$ ipython --no-banner

In [1]: import numpy as np

In [2]: import numpy.linalg as la

In [3]: np.set_printoptions(precision=1, suppress=True, linewidth=100)

In [4]: out = np.array([[-3], [-2], [5]])

In [5]: C = np.array([[3, 1, 3, 2]])

In [6]: mat = out @ C

In [7]: mat
Out[7]: 
array([[-9, -3, -9, -6],
       [-6, -2, -6, -4],
       [15,  5, 15, 10]])

In [8]: out = mat / np.sqrt((mat ** 2).mean(axis=1, keepdims=True))

In [9]: mat - mat.mean(axis=1, keepdims=True)
Out[9]: 
array([[-2.2,  3.8, -2.2,  0.8],
       [-1.5,  2.5, -1.5,  0.5],
       [ 3.8, -6.2,  3.8, -1.2]])

In [10]: la.matrix_rank(out) == la.matrix_rank(mat)
Out[10]: np.True_

In [11]: la.matrix_rank(mat - mat.mean(axis=1, keepdims=True))
Out[11]: np.int64(1)

In [12]: f, g = mat[1], mat[2]

In [13]: f @ f
Out[13]: np.int64(92)

In [14]: pr = (f @ g) / (f @ f) * f

In [15]: (g - pr) @ f
Out[15]: np.float64(0.0)

In [16]: pr
Out[16]: array([15.,  5., 15., 10.])

In [17]: print(np.round(la.norm(f + g) ** 2 + la.norm(f - g) ** 2, 1))
1334.0

In [18]: la.matrix_rank(np.outer(f, g))
Out[18]: np.int64(1)

In [19]: x = np.array([0, 3, 0, -3])

In [20]: mat @ np.ones(4)
Out[20]: array([-27., -18.,  45.])

In [21]: (mat @ x).argmax()
Out[21]: np.int64(0)

In [22]: la.norm(mat @ x) <= la.norm(mat, 2) * la.norm(x) + 1e-9
Out[22]: np.True_
